>>> import numpy as np
>>> from numpy import linalg as LA
>>> np.set_printoptions(suppress=True, linewidth=100)
>>> data = np.loadtxt("block5.csv", delimiter=",")
>>> print(data)
[[-0.4  1.5  0.2  0.3 -0.3 -0.1  0.3  0.8 -0.1  0.   2.   1.1 -1.4 -0.8]
 [-1.2 -1.5  0.9  0.   0.2 -0.9 -0.7 -0.9  0.  -0.7 -0.7 -1.  -0.4  0.4]
 [ 0.3  0.3  1.3  0.9  0.5  0.2 -0.4  1.3 -0.6  0.4  0.   0.8  0.4 -1.1]
 [-1.  -1.   0.2 -0.1 -0.4 -0.2 -1.  -0.8 -0.4 -1.6  0.5 -0.4 -0.4 -1.9]
 [ 2.  -1.2  0.8 -0.2 -2.1 -0.6 -0.5  1.8  0.  -2.   0.7  0.   0.  -0.7]
 [ 0.4 -1.8  0.8  0.6  0.4 -1.7  0.6 -1.5  0.5  1.5  0.9 -0.9  0.4  0.1]
 [-0.3 -0.2  1.7 -0.7 -2.1 -1.3 -0.4  1.6  2.1  1.7 -0.8 -0.1  1.1 -0.7]
 [ 0.   1.6 -0.6 -1.5  0.1 -0.6 -0.9  0.  -1.6  0.9  0.1  0.1 -1.9  0.5]
 [ 1.3 -0.6 -2.2  0.4  1.4 -0.5  0.7  1.2 -0.6 -0.2 -0.8  0.1 -0.7 -1.5]
 [ 0.4  0.1  0.4 -0.3  0.   0.8  1.   0.2  1.1 -0.5  0.  -0.3  1.3  0.5]
 [-0.5  0.6  0.6  0.3 -0.2  0.6 -1.3  0.5  0.7 -0.4 -0.2 -1.4  0.   0. ]
 [-0.3 -1.9  0.9  0.5  1.1  0.2 -0.2 -0.1 -1.7 -0.2  0.4  0.4 -1.4 -0.7]
 [ 0.1  0.9  0.  -0.5 -0.6  0.1  0.6 -0.1  1.6  0.8 -0.4 -0.7  0.   2.1]
 [ 0.4  1.2 -1.1  1.7 -0.5  0.2  0.8  1.7  1.   1.3  1.1  1.  -1.   0.6]
 [-0.6 -0.2  0.  -0.4 -1.3  1.4  0.7  1.2 -0.2 -1.5 -3.5 -0.7  0.9  0.9]
 [ 0.7 -0.4 -0.3 -0.9  0.4 -0.7 -0.1  2.8  0.5 -0.1  0.1 -1.8  0.6 -0.3]
 [-0.7  0.5  1.2  0.8  0.6 -0.1  0.7  0.6 -0.1 -0.2  0.4  0.5  0.8  1. ]
 [-0.4  1.8  0.1 -0.2 -0.8  1.1 -0.2 -1.  -1.  -0.3 -0.8 -2.   0.6  0.2]
 [-0.7 -0.6 -0.2  0.5 -1.6 -1.2  0.4  0.9  0.  -0.5  0.9 -0.1  0.2  0.2]
 [-0.2 -0.9  0.5  1.   0.  -0.5 -0.1  0.5 -0.8  1.3 -0.3 -1.1 -0.1 -0.4]
 [ 0.7  1.6 -1.5 -1.7  0.5  0.8 -0.9  0.3  0.   1.9  0.6 -1.9  0.  -1.9]
 [-0.1 -0.2  1.   0.1 -0.8 -0.7  1.   1.2 -0.7  0.2  1.   1.3  1.4  0.5]
 [-1.1 -0.2  1.9  1.2  0.1  2.8 -0.3  0.  -1.4 -0.6  3.  -1.6 -1.1 -1. ]
 [-0.7 -1.8 -0.7 -0.5  1.  -0.6 -1.8 -1.1  1.4  1.1  2.6  0.1  0.6 -0.3]
 [ 1.2  0.6  1.3  0.2  0.5 -0.6 -0.6  1.5 -0.7  0.8  1.4 -0.3 -0.3 -1.6]
 [ 0.   0.3  1.7  1.5  1.   0.9 -0.5 -0.2 -0.5  0.7 -0.2  0.4  0.5 -0.3]
 [ 1.  -0.1 -0.3 -1.2 -1.5  0.2 -0.7  1.3  0.6  0.5  0.7 -1.1 -0.4 -0.8]
 [ 1.   0.2 -1.2 -0.1  1.6 -0.7 -0.9 -1.7 -0.7  1.   0.8 -0.7 -2.   0.1]
 [-0.3 -0.9  0.6 -0.4 -0.1 -1.3 -0.4 -1.  -0.5 -1.6  0.5  1.1 -0.3 -0.9]
 [ 0.5  1.3  0.  -0.2 -1.9  0.8  0.1  1.4  1.1 -0.4  1.8 -0.6 -1.3 -0.8]
 [-0.1 -0.1  1.7 -0.5 -0.9 -2.3  0.6 -1.   0.1  0.1 -0.1 -1.8  1.3  0.5]
 [ 1.   0.6  0.7  2.  -1.9 -1.   1.4 -0.7  1.3 -0.9  1.1 -0.2 -1.1  1.1]
 [ 0.5  0.9 -0.6  0.4 -0.8 -1.5 -0.6 -0.5  0.2 -0.3  0.3 -1.8  0.1 -0.5]
 [ 0.3  0.5  0.6  1.5  0.6  1.9 -1.5 -0.1 -1.7 -1.  -0.2  1.5 -0.7 -0.7]
 [ 0.1  1.4 -0.7  0.1  0.1 -0.4  0.6 -0.4 -0.7 -0.5 -0.1 -0.3  0.5 -0.3]
 [ 0.3 -0.2  0.2 -0.4  0.3 -0.7  0.   0.1 -1.3 -0.6 -0.9 -0.5 -0.2  0. ]
 [-2.   2.5  5.   3.  -2.   2.5 -2.5  6.5 -0.5  3.   8.   0.5 -6.5 -5.5]
 [-0.6 -0.1 -0.6 -2.   1.   0.8  0.4  0.4 -0.3 -0.1  1.5 -1.8 -0.8  0.8]
 [-0.3  1.1 -0.3  1.1  0.8 -0.2  0.9 -0.4 -1.8 -0.5  1.  -0.3 -0.1 -1. ]
 [ 1.2 -0.8 -1.   0.4  1.4  1.2 -0.2 -0.4 -0.2  0.5 -0.6  0.  -0.1  0.5]
 [-0.8  0.4 -1.8  1.  -1.6  1.   0.6 -0.7  0.3  0.1 -0.9 -1.5  0.3 -1.1]
 [-1.   1.1  0.8 -0.1  0.  -0.4 -0.5 -0.1  0.4 -0.8  0.4 -1.5  1.2 -1.8]
 [-0.3 -0.4  0.9 -0.8  1.   0.2 -0.1  0.3 -0.8  0.1  1.4  1.1  1.1 -0.9]
 [ 0.3 -0.5  0.8 -0.3  1.4  0.6  1.3 -1.2  0.7 -0.1  0.5  0.8 -0.7  1. ]
 [-2.2 -2.  -0.6 -0.3 -1.7 -0.8  0.8  1.3  0.8 -0.1 -0.5  0.1 -0.4 -0.9]]
>>> A2 = np.c_[data[:, :11] @ np.array([[1, 0, -1, -2, 1, -1, 2, -1, -1, 0, 0],
...     [2, 2, -2, 2, 0, -1, -1, 1, 1, -1, 0],
...     [1, 2, 0, -2, 1, 0, -1, -2, 0, 0, -1],
...     [0, -2, 0, 2, -1, -2, -1, -2, 2, -2, 1],
...     [2, -2, -2, 0, -1, -1, 2, 0, -1, 0, -1],
...     [-2, 2, -2, 0, 0, -2, -2, 2, -2, 0, -2],
...     [-2, 2, 0, 0, 1, 1, -1, 2, -2, -1, 1],
...     [-2, 0, -2, 0, -1, 0, -2, 0, -2, 1, -1],
...     [2, 2, -1, 1, -1, 1, 2, 0, 1, 1, 1],
...     [-2, -1, 1, -2, -2, -1, 0, 2, 1, -2, -2],
...     [0, 2, -1, 2, -2, -2, 1, -1, 0, -2, -2]]), np.array([1, 2, 2, 1, 2, 0, 0, 1, 0, 2, 1, 0, 2, 2, 0, 2, 1, 1, 1, 1, 2, 0, 0, 2, 2, 2, 1, 0, 0, 0, 0, 0, 1, 1, 2, 2, 1, 1, 0, 1, 0, 1, 1, 1, 0])]
>>> print(A2.round(1) + 0)
[[  0.    7.6  -5.3   7.9  -4.6  -5.   -3.3  -0.7   0.7  -5.7  -4.    1. ]
 [  3.5  -5.5   7.4  -2.4   2.5   5.7   2.2  -6.    3.8   4.1   3.7   2. ]
 [ -1.   -1.6  -3.9  -2.2  -1.7  -4.7  -4.7  -4.   -1.1  -1.8  -4.4   2. ]
 [  2.8  -1.2   4.1   3.2   2.1   2.2   0.8  -6.3   2.2   3.2   2.1   1. ]
 [ -1.2   5.   -0.5  -3.    5.4   3.   -0.8 -11.3  -4.9   6.5   2.6   2. ]
 [  1.6  -4.9   8.9  -5.5  -3.    1.    9.7  -5.1   5.8  -5.8   0.6   0. ]
 [ -2.2   6.1   4.7  -7.5  -1.7   8.2  -2.4  -1.1   4.8   3.9   0.6   0. ]
 [  0.8  -2.1   0.2  -1.8  -0.5  -1.1  -0.3   4.5   0.8  -1.3  -4.3   1. ]
 [ -2.9 -11.4  -3.1  -0.4  -0.6   0.    3.7   2.5  -6.1   1.7   3.1   0. ]
 [  0.2   7.9  -4.2   0.1   1.8   1.1  -0.2   2.1  -4.3   1.8   0.6   2. ]
 [  3.5   2.2  -3.4   2.7  -1.3  -1.5  -2.6  -2.7   2.6   2.5  -1.2   1. ]
 [ -3.8  -7.6   2.8  -4.5   0.2  -2.8  -0.9  -5.2  -3.4  -1.1  -4.1   0. ]
 [  1.1   7.   -1.1  -0.2  -0.5   2.6   0.8   5.2   1.6   0.2   1.4   2. ]
 [ -5.3   2.7  -6.4   7.8  -8.6  -6.6  -3.5   3.1   1.6  -7.5  -1.8   2. ]
 [ -7.6   1.3   0.6  -4.2  10.8   9.1 -13.    5.9  -7.4  11.3   7.4   0. ]
 [ -2.4  -0.7  -5.6  -2.5  -2.5   2.8   0.8  -0.6  -6.9   5.6  -2.    2. ]
 [  0.5   2.6  -3.    2.7  -1.1  -1.8  -4.2  -2.4  -0.5  -2.7  -1.2   1. ]
 [  0.5   4.3  -0.3   1.8   4.7  -1.7  -6.9   4.4   1.5  -1.    0.3   1. ]
 [ -4.5   1.3   4.3   4.4  -1.1   3.4  -3.2  -4.    2.   -0.7   3.4   1. ]
 [ -5.5  -7.5   4.4  -4.4  -2.5  -1.5  -2.8  -2.    2.   -3.3  -1.9   1. ]
 [ -0.8   1.7  -5.8  -1.2  -5.8  -5.    3.3  10.3  -1.5  -2.   -8.5   2. ]
 [ -5.9   4.    1.   -1.1  -0.3   0.4  -5.1  -2.3  -2.6  -2.9  -2.    0. ]
 [ -6.    9.6  -6.5   6.2  -4.2 -13.9 -10.   -4.5  -3.8  -8.1 -12.9   0. ]
 [  4.6  -3.9   2.8   2.6 -11.4  -3.   14.2  -3.9   6.4  -2.5  -6.3   2. ]
 [  1.1   0.6  -5.1  -2.9  -4.   -6.4   0.1  -5.8  -1.2  -4.   -7.6   2. ]
 [  1.5  -2.3  -2.6  -2.1  -1.6  -7.4  -3.6  -3.7   2.1  -4.5  -4.8   2. ]
 [ -3.9   5.7  -1.6  -3.   -1.6   0.6   0.2   1.2  -2.5   2.7  -3.6   1. ]
 [  6.6  -9.    1.1  -0.5  -3.8  -5.4  11.4  -0.2   4.3  -5.1  -2.6   0. ]
 [  5.9  -1.4   5.3   0.5   4.1   4.4   4.4  -8.1   2.    2.8   4.    0. ]
 [ -2.3  14.8  -7.    6.7  -2.6  -3.1  -4.4   0.4  -1.6  -1.3  -2.9   0. ]
 [  5.    2.5   8.8  -4.7   4.5   7.5   3.   -5.5   5.5  -0.4   5.    0. ]
 [  4.1   8.9   1.7   7.1   2.   -0.3   0.6  -7.9   6.5  -5.8   8.2   0. ]
 [  6.3  -1.5   2.5   4.2   0.    0.9   4.   -4.3   7.1  -1.4   4.9   1. ]
 [  1.1  -4.   -5.2   2.1   1.5 -10.   -6.5  -5.   -0.7  -1.4  -4.2   1. ]
 [  2.4   0.3  -1.2   4.3   2.1  -0.4  -0.9   2.    0.6  -2.1   3.    2. ]
 [  0.5  -5.    2.3  -4.1   4.8   2.9  -0.7  -1.8  -2.3   2.8   2.1   2. ]
 [-16.   25.  -21.5  14.5 -28.5 -31.5 -27.  -13.5   2.  -22.  -36.5   1. ]
 [ -3.    5.5  -4.9   1.1  -2.7  -0.7   1.6   6.4  -8.1   1.   -7.1   1. ]
 [  0.   -1.9  -2.    6.8  -0.4  -5.8  -3.2  -0.8  -0.1  -7.4  -0.5   0. ]
 [ -1.2  -7.3  -2.7  -3.6  -1.   -4.7   4.2   2.8  -3.5  -0.2  -2.2   1. ]
 [ -6.4   0.3   3.3   6.3   0.6   0.6  -5.9   7.1   3.4  -1.8   5.6   0. ]
 [  6.4   4.6  -1.8   5.2  -0.1   0.8  -1.1  -3.1   3.5   0.7   0.7   1. ]
 [ -0.8   1.9  -2.4  -1.8  -2.2  -2.9   0.6  -1.3  -4.2  -1.4  -7.3   1. ]
 [  3.1   4.7  -2.2  -1.9   1.   -0.7   5.2   1.3  -3.6  -1.5  -1.3   1. ]
 [-11.   -0.5   8.2   1.   -0.9  10.8  -5.6   2.3  -0.6   5.1   5.1   0. ]]
>>> np.round(LA.norm(LA.qr(data)[0].T @ A2, axis=0) ** 2 / ((A2 ** 2).sum(axis=0) + 1e-12), 1)
array([1. , 1. , 1. , 1. , 1. , 1. , 1. , 1. , 1. , 1. , 1. , 0.3])
>>> LA.matrix_rank(A2)
np.int64(12)
